>>> import numpy as np
>>> from numpy import linalg as LA
>>> np.set_printoptions(suppress=True, linewidth=120)
>>> A = np.load("out18.npy")
>>> print(A)
[[ 0  0 -3  3]
 [ 0  0 -2  1]
 [ 0  0  0  0]
 [ 0  0  0  0]]
>>> print(np.round(LA.det(2 * A), 2), round(LA.det(A), 2))
0.0 0.0
>>> print(np.kron(np.eye(2, dtype=int), A))
[[ 0  0 -3  3  0  0  0  0]
 [ 0  0 -2  1  0  0  0  0]
 [ 0  0  0  0  0  0  0  0]
 [ 0  0  0  0  0  0  0  0]
 [ 0  0  0  0  0  0 -3  3]
 [ 0  0  0  0  0  0 -2  1]
 [ 0  0  0  0  0  0  0  0]
 [ 0  0  0  0  0  0  0  0]]
>>> print(np.einsum("ii->", A))
0
>>> left, sigma, vt = LA.svd(A)
>>> V = vt[:(sigma > 1e-8).sum()]
>>> rng = np.random.default_rng(68)
>>> vec = A[3] + 3 * A[2] + rng.integers(2) * np.eye(4)[1]
>>> print(vec)
[0. 0. 0. 0.]
>>> print(np.allclose(V.T @ V @ vec, vec))
True
>>> print(LA.matrix_rank(np.vstack([A, vec])))
2
>>> feats = np.array([[-2, -1, -3, 3, 0, 1],
...     [-2, -5, 0, -3, 1, -5],
...     [-5, -3, -5, -2, -3, -2],
...     [4, -1, -2, 0, -1, 1],
...     [5, 5, -5, 2, 1, 5],
...     [4, -5, -2, -2, 1, 1],
...     [-4, -4, -1, -1, -5, 4]])
>>> feats[:, 3] = 2 * feats[:, 4]
>>> print(feats)
[[ -2  -1  -3   0   0   1]
 [ -2  -5   0   2   1  -5]
 [ -5  -3  -5  -6  -3  -2]
 [  4  -1  -2  -2  -1   1]
 [  5   5  -5   2   1   5]
 [  4  -5  -2   2   1   1]
 [ -4  -4  -1 -10  -5   4]]
>>> left, sigma, vt = LA.svd(feats, full_matrices=False)
>>> print(np.round(left.T @ feats @ vt.T, 2) + 0)
[[16.6   0.    0.    0.    0.    0.  ]
 [ 0.   11.88  0.    0.    0.    0.  ]
 [ 0.    0.    8.44  0.    0.    0.  ]
 [ 0.    0.    0.    6.32  0.    0.  ]
 [ 0.    0.    0.    0.    3.34  0.  ]
 [ 0.    0.    0.    0.    0.    0.  ]]
>>> print((sigma > 1e-8).sum())
5
>>> print(np.allclose(left * sigma @ vt, feats))
True
>>> print(round(float(np.sqrt((sigma ** 2).sum())), 2), round(LA.norm(feats), 2))
23.22 23.22
>>> print(np.round(np.abs(vt[0]), 2))
[0.49 0.38 0.13 0.69 0.35 0.01]
>>> print(np.round(sigma / sigma[0], 2) + 0)
[1.   0.72 0.51 0.38 0.2  0.  ]
>>> print(np.round(vt @ vt.T, 2) + 0)
[[1. 0. 0. 0. 0. 0.]
 [0. 1. 0. 0. 0. 0.]
 [0. 0. 1. 0. 0. 0.]
 [0. 0. 0. 1. 0. 0.]
 [0. 0. 0. 0. 1. 0.]
 [0. 0. 0. 0. 0. 1.]]
>>> print(sigma.round(2) + 0)
[16.6  11.88  8.44  6.32  3.34  0.  ]
>>> left, sigma, vt = LA.svd(feats)
>>> V = vt[:(sigma > 1e-8).sum()]
>>> vec = feats[3] + 2 * feats[1] + rng.integers(2) * np.eye(6)[4]
>>> print(vec)
[  0. -11.  -2.   2.   1.  -9.]
>>> print(np.round(np.diag(V.T @ V), 2))
[1.  1.  1.  0.8 0.2 1. ]
>>> print(LA.matrix_rank(np.vstack([feats, vec])))
5
>>> print(np.round(V.T @ V, 2) + 0)
[[1.  0.  0.  0.  0.  0. ]
 [0.  1.  0.  0.  0.  0. ]
 [0.  0.  1.  0.  0.  0. ]
 [0.  0.  0.  0.8 0.4 0. ]
 [0.  0.  0.  0.4 0.2 0. ]
 [0.  0.  0.  0.  0.  1. ]]
>>> mat = np.loadtxt("a.csv", delimiter=",")
>>> print(mat)
[[ -1.  -3.  -4.  -1.   0.   4.   4.   2.   5.]
 [ -3.   7.  12.   3.   0. -12. -12.  -6. -15.]
 [ -4.  12.  14.   4.   0. -16. -16.  -8. -20.]
 [ -1.   3.   4.  -1.   0.  -4.  -4.  -2.  -5.]
 [  0.   0.   0.   0.  -2.   0.   0.   0.   0.]
 [  4. -12. -16.  -4.   0.  14.  16.   8.  20.]
 [  4. -12. -16.  -4.   0.  16.  14.   8.  20.]
 [  2.  -6.  -8.  -2.   0.   8.   8.   2.  10.]
 [  5. -15. -20.  -5.   0.  20.  20.  10.  23.]]
>>> print([round(float(x), 2) for x in LA.svd(A, compute_uv=False)[:3]])
[4.75, 0.63, 0.0]
>>> print(np.argsort(-LA.norm(A, axis=0).round(6), kind="stable")[:3])
[2 3 0]
>>> O, Rm = LA.qr(mat)
>>> print(np.round(np.abs(np.diag(Rm)), 2))
[9.38 6.19 3.22 2.04 2.   2.52 2.34 2.07 2.36]
>>> print(round(abs(Rm[0, 0]), 2), round(float(LA.norm(mat[:, 0])), 2))
9.38 9.38
>>> print(np.allclose(Rm.T @ Rm, mat.T @ mat))
True
>>> print(np.trace(O @ O.T))
9.0
>>> print((mat != 0).astype(int))
[[1 1 1 1 0 1 1 1 1]
 [1 1 1 1 0 1 1 1 1]
 [1 1 1 1 0 1 1 1 1]
 [1 1 1 1 0 1 1 1 1]
 [0 0 0 0 1 0 0 0 0]
 [1 1 1 1 0 1 1 1 1]
 [1 1 1 1 0 1 1 1 1]
 [1 1 1 1 0 1 1 1 1]
 [1 1 1 1 0 1 1 1 1]]
>>> print(np.flatnonzero(LA.matrix_power((mat != 0) + (mat.T != 0) + np.eye(9), 9)[5]))
[0 1 2 3 5 6 7 8]
>>> print(round(float(LA.det(mat)), 2))
22016.0
>>> print(np.round(np.sort(LA.eigvals(mat).real), 2))
[-2. -2. -2. -2. -2. -2. -2. -2. 86.]
>>> print((LA.matrix_power((mat != 0) + (mat.T != 0) + np.eye(9), 9) > 0).astype(int))
[[1 1 1 1 0 1 1 1 1]
 [1 1 1 1 0 1 1 1 1]
 [1 1 1 1 0 1 1 1 1]
 [1 1 1 1 0 1 1 1 1]
 [0 0 0 0 1 0 0 0 0]
 [1 1 1 1 0 1 1 1 1]
 [1 1 1 1 0 1 1 1 1]
 [1 1 1 1 0 1 1 1 1]
 [1 1 1 1 0 1 1 1 1]]
>>> evals, V = LA.eigh(mat)
>>> vec = np.array([1, -1, -2, 3, -5, 2, -5, -5, -5])
>>> print(np.abs(mat).sum(axis=1).max(), round(np.abs(evals).max(), 2))
118.0 86.0
>>> print(vec @ mat @ vec)
1206.0
>>> W0 = np.load("sample15.npy")
>>> print(W0)
[[-3  0 -2  0  2 -2]
 [ 0 -3  3 -3  0  2]
 [ 0  0  0 -1  0  0]
 [ 0  0  0  1 -1 -2]
 [ 0  0  0  0  1  1]
 [ 0  0  0  0  0  3]]
>>> left, sigma, vt = LA.svd(W0)
>>> V = vt[:(sigma > 1e-8).sum()]
>>> vec = W0[3] + 4 * W0[0] + rng.integers(2) * np.eye(6)[1]
>>> print(vec)
[-12.   1.  -8.   1.   7. -10.]
>>> print(np.round(V.T @ V, 2) + 0)
[[ 0.82  0.27  0.27  0.    0.    0.  ]
 [ 0.27  0.59 -0.41  0.    0.    0.  ]
 [ 0.27 -0.41  0.59  0.    0.    0.  ]
 [ 0.    0.    0.    1.    0.    0.  ]
 [ 0.    0.    0.    0.    1.    0.  ]
 [ 0.    0.    0.    0.    0.    1.  ]]
>>> print(np.round(LA.norm(vec - V.T @ V @ vec), 2))
0.64
>>> print(np.round(np.diag(V.T @ V), 2))
[0.82 0.59 0.59 1.   1.   1.  ]
>>> B = W0 + rng.integers(-2, 3, (6, 5)) @ rng.integers(-2, 3, (5, 6))
>>> print(B)
[[-12  -4  -6  -5   3   2]
 [  5  -8   3  -4  -6  10]
 [ -2   2  -2   1  -1  -4]
 [  5  -1   9   2   4  -3]
 [ -8  -6  -1  -4   4   4]
 [  3   0   4  -1   7   3]]
>>> print(np.abs(B - W0).sum(axis=1))
[27 25 13 22 25 15]
>>> print(LA.matrix_rank(B - W0, tol=1e-8))
5
>>> O, _ = LA.qr(np.array([[-0.5, -0.4, 2.3, 0.1, -1.3, 0.6, 1.1],
...     [-0.1, 0.0, -0.1, -0.7, 0.5, -1.2, -0.1],
...     [-1.8, -1.2, 0.8, -1.4, -0.3, -0.1, 0.1],
...     [-0.4, -0.8, -1.9, 0.1, -0.9, 0.1, 0.9],
...     [-1.5, 1.1, -1.5, -0.6, 2.1, 0.0, 0.7],
...     [1.5, -0.3, -1.4, -0.1, -0.5, 0.4, -0.7],
...     [0.2, 1.2, -1.1, 0.3, 1.0, 0.2, -1.3]]))
>>> V, _ = LA.qr(np.array([[0.2, -0.3, -0.5, -0.7, -0.6],
...     [1.3, -0.1, 0.4, 0.2, 0.2],
...     [-0.4, -0.1, -0.6, 0.0, -0.6],
...     [0.1, -0.4, 0.4, 0.2, -0.7],
...     [0.0, 0.5, 0.7, -0.5, 1.1]]))
>>> sigma = 5 * 0.5 ** np.arange(5)
>>> E = O[:, :5] * sigma @ V[:5]
>>> print(E.round(2) + 0)
[[-0.04 -0.45  0.   -0.74  0.84]
 [ 0.    0.09  0.37 -0.08  0.08]
 [-0.67 -1.18  1.27 -2.72  0.66]
 [-0.93 -0.71  0.24 -0.62 -0.47]
 [ 1.59 -1.03  1.37 -1.85 -0.39]
 [-1.01  0.99 -0.61  2.2  -0.43]
 [ 1.17  0.05  0.12  0.6  -0.45]]
>>> B = E + rng.integers(-2, 3, (7, 1)) @ rng.integers(-2, 3, (1, 5))
>>> print(B.round(2) + 0)
[[-0.04 -0.45  0.   -0.74  0.84]
 [ 0.    2.09 -1.63 -0.08 -3.92]
 [-0.67 -3.18  3.27 -2.72  4.66]
 [-0.93 -0.71  0.24 -0.62 -0.47]
 [ 1.59 -2.03  2.37 -1.85  1.61]
 [-1.01  2.99 -2.61  2.2  -4.43]
 [ 1.17 -0.95  1.12  0.6   1.55]]
>>> print(np.round(LA.svd(B - E, compute_uv=False), 2) + 0)
[9.17 0.   0.   0.   0.  ]
>>> print(np.round(np.abs(B - E).sum(axis=1), 2))
[0. 8. 8. 0. 4. 8. 4.]
>>> B = np.c_[E[:, :2] @ np.array([[5, 7], [8, 5]]), np.array([0, 4, 3, -7, -9, 5, 0])]
>>> print(B.round(2))
[[ -3.78  -2.51   0.  ]
 [  0.74   0.46   4.  ]
 [-12.78 -10.57   3.  ]
 [-10.33 -10.05  -7.  ]
 [ -0.26   6.    -9.  ]
 [  2.89  -2.11   5.  ]
 [  6.25   8.43   0.  ]]
>>> print(np.round(LA.norm(LA.qr(E)[0].T @ B, axis=0) ** 2 / ((B ** 2).sum(axis=0) + 1e-12), 2))
[1.  1.  0.9]
>>> print(np.round(LA.norm(B - E @ LA.lstsq(E, B)[0], axis=0), 2) + 0)
[0.   0.   4.34]
>>> print(np.round(LA.lstsq(E, B[:, 0])[0], 2) + 0)
[5. 8. 0. 0. 0.]
>>> print(LA.matrix_rank(np.c_[E, B]))
6
>>> print(LA.matrix_rank(B))
3
>>> def softmax(z):
...     e = np.exp(z - z.max(axis=-1, keepdims=True))
...     return e / e.sum(axis=-1, keepdims=True)
... 
>>> print(np.round(softmax(E).sum(axis=1), 2))
[1. 1. 1. 1. 1. 1. 1.]
>>> S = E @ E.T / np.sqrt(5)
>>> print(softmax(S).round(6).argmax(axis=1))
[2 2 2 2 4 5 6]
>>> print(np.allclose(feats[:-1].T @ LA.lstsq(feats[:-1].T, feats[-1])[0], feats[-1]))
True
>>> print(np.unique(feats.round(6), axis=0).shape)
(7, 6)
>>> print(np.round(feats @ LA.pinv(feats) @ feats, 2) + 0)
[[ -2.  -1.  -3.   0.   0.   1.]
 [ -2.  -5.   0.   2.   1.  -5.]
 [ -5.  -3.  -5.  -6.  -3.  -2.]
 [  4.  -1.  -2.  -2.  -1.   1.]
 [  5.   5.  -5.   2.   1.   5.]
 [  4.  -5.  -2.   2.   1.   1.]
 [ -4.  -4.  -1. -10.  -5.   4.]]
>>> print(np.round(np.trace(LA.pinv(feats) @ feats), 2))
5.0
>>> blk = np.stack([E, -3 * E, E[::-1]])
>>> print(np.round(LA.norm(blk, axis=(1, 2)), 2))
[ 5.77 17.31  5.77]
>>> print(LA.matrix_rank(blk))
[5 5 5]
>>> print(np.round(np.einsum("bij,cij->bc", blk, blk), 2))
[[ 33.3  -99.9   12.87]
 [-99.9  299.71 -38.61]
 [ 12.87 -38.61  33.3 ]]
>>> print((blk @ E.T).shape)
(3, 7, 7)
>>> print(LA.matrix_rank(blk.reshape(3, -1)))
2
>>> m1 = np.load("m.npy")
>>> print(m1)
[[ 218 -183 -104  -52   37   66   77   59   17]
 [-183  176   67   42  -40  -59  -38  -95  -17]
 [-104   67  205  -57  -12   25  -46  -12   93]
 [ -52   42  -57  199 -110 -131 -116  119  -69]
 [  37  -40  -12 -110  184   56  151  -57  -84]
 [  66  -59   25 -131   56   97   54  -58   69]
 [  77  -38  -46 -116  151   54  238  -87  -89]
 [  59  -95  -12  119  -57  -58  -87  218  -25]
 [  17  -17   93  -69  -84   69  -89  -25  173]]
>>> print(np.allclose(m1[:-1].T @ LA.lstsq(m1[:-1].T, m1[-1])[0], m1[-1]))
True
